$ ipython --no-banner

In [1]: import numpy as np

In [2]: np.set_printoptions(precision=3, suppress=True, linewidth=100)

In [3]: A = np.load("dump.npy")

In [4]: A
Out[4]: 
array([[-0.72 ,  3.232,  0.166, -0.742,  0.985, -0.8  , -2.446],
       [-0.903, -0.632, -1.204,  0.335, -4.136,  0.666, -1.35 ],
       [ 2.066, -1.365, -1.829, -0.762, -2.581,  0.417,  1.377],
       [-0.938,  3.218,  1.294,  0.22 ,  4.951, -2.281, -0.465],
       [ 0.163, -2.25 ,  0.263, -0.513,  2.174, -0.01 ,  1.708],
       [ 0.127,  0.491,  1.06 ,  0.546,  4.312, -2.31 ,  1.065],
       [ 0.254,  0.195, -0.511,  0.017, -1.217, -1.073,  0.471],
       [ 0.751,  1.107, -0.932, -0.313, -0.814, -2.426, -0.078],
       [ 0.668, -1.071,  2.123, -0.797,  2.564,  2.782, -0.19 ],
       [-0.267,  0.374, -0.037, -0.975,  2.416, -0.585, -0.818],
       [ 0.138,  2.4  ,  1.197, -0.236,  2.901, -1.99 , -1.43 ],
       [-1.039,  5.164,  0.354, -0.781,  0.873, -2.12 , -1.403],
       [-0.727,  2.01 ,  1.925, -0.868,  4.901,  0.375, -1.316],
       [ 2.145, -3.89 , -1.078, -0.664,  1.124,  0.736,  2.406]])

In [5]: cen = A - A.mean(axis=0)

In [6]: U, sigma, VT = np.linalg.svd(cen, full_matrices=False)

In [7]: sigma ** 2 / (sigma ** 2).sum()
Out[7]: array([0.545, 0.306, 0.103, 0.024, 0.012, 0.008, 0.002])

In [8]: np.searchsorted(np.cumsum(sigma ** 2) / (sigma ** 2).sum(), 0.9) + 1
Out[8]: np.int64(3)

In [9]: print(round(float((sigma ** 2).sum() ** 2 / (sigma ** 4).sum()), 3))
2.49

In [10]: VT[0] * np.sign(VT[0, np.abs(VT[0]).argmax()])
Out[10]: array([-0.211,  0.597,  0.283,  0.005,  0.633, -0.241, -0.247])

In [11]: np.round(cen.mean(axis=0), 3) + 0
Out[11]: array([0., 0., 0., 0., 0., 0., 0.])

In [12]: Q, evecs = np.linalg.qr(A[:, :6])[0], np.linalg.qr(A[:, 6:])[0]

In [13]: sigma = np.linalg.svd(Q.T @ evecs, compute_uv=False)

In [14]: round(float(np.linalg.norm(Q @ Q.T - evecs @ evecs.T, 2)), 3)
Out[14]: 1.0

In [15]: sigma
Out[15]: array([0.911])

In [16]: np.degrees(np.arccos(sigma.clip(0, 1)))
Out[16]: array([24.362])

In [17]: F = np.load("data.npy")

In [18]: F
Out[18]: 
array([[ 1, -2, -1,  0,  2,  2],
       [ 0, -3, -1, -3,  2,  1],
       [ 0,  0, -3,  2, -1, -2],
       [ 0,  0,  0, -3,  1,  2],
       [ 0,  0,  0,  0,  0,  1],
       [ 0,  0,  0,  0,  0, -3]])

In [19]: np.sort(np.linalg.eigvals(F))
Out[19]: array([-3., -3., -3., -3.,  0.,  1.])

In [20]: F @ F
Out[20]: 
array([[  1,   4,   4,   4,  -1,  -2],
       [  0,   9,   6,  16,  -8,  -8],
       [  0,   0,   9, -12,   5,  15],
       [  0,   0,   0,   9,  -3, -11],
       [  0,   0,   0,   0,   0,  -3],
       [  0,   0,   0,   0,   0,   9]])

In [21]: print(np.linalg.matrix_rank(F - F[0, 0] * np.eye(6)))
5

In [22]: r = np.linalg.matrix_rank(F)

In [23]: print(r)
5

In [24]: N = np.linalg.svd(F)[2][r:].T

In [25]: np.linalg.matrix_rank(F.T @ F), np.linalg.matrix_rank(F @ F.T)
Out[25]: (np.int64(5), np.int64(5))

In [26]: np.round(F @ N, 3) + 0
Out[26]: 
array([[0.],
       [0.],
       [0.],
       [0.],
       [0.],
       [0.]])

In [27]: np.round(N[:, 0] / N[np.abs(N[:, 0]).round(6).argmax(), 0], 3) + 0
Out[27]: array([ 1.   , -0.27 ,  0.081, -0.243, -0.73 ,  0.   ])

In [28]: U, sigma, VT = np.linalg.svd(F)

In [29]: np.argmax(sigma[:-1] / (sigma[1:] + 1e-6)) + 1
Out[29]: np.int64(5)

In [30]: sigma.round(3) + 0
Out[30]: array([6.965, 4.138, 3.138, 1.946, 0.86 , 0.   ])

In [31]: B = U[:, :5] @ np.diag(sigma[:5]) @ VT[:5]

In [32]: print(B.round(3) + 0)
[[ 1. -2. -1.  0.  2.  2.]
 [ 0. -3. -1. -3.  2.  1.]
 [ 0.  0. -3.  2. -1. -2.]
 [ 0.  0.  0. -3.  1.  2.]
 [ 0.  0.  0.  0.  0.  1.]
 [ 0.  0.  0.  0.  0. -3.]]

In [33]: print(np.linalg.matrix_rank(B))
5

In [34]: np.round(np.linalg.norm(F - B) / np.linalg.norm(F), 3)
Out[34]: np.float64(0.0)
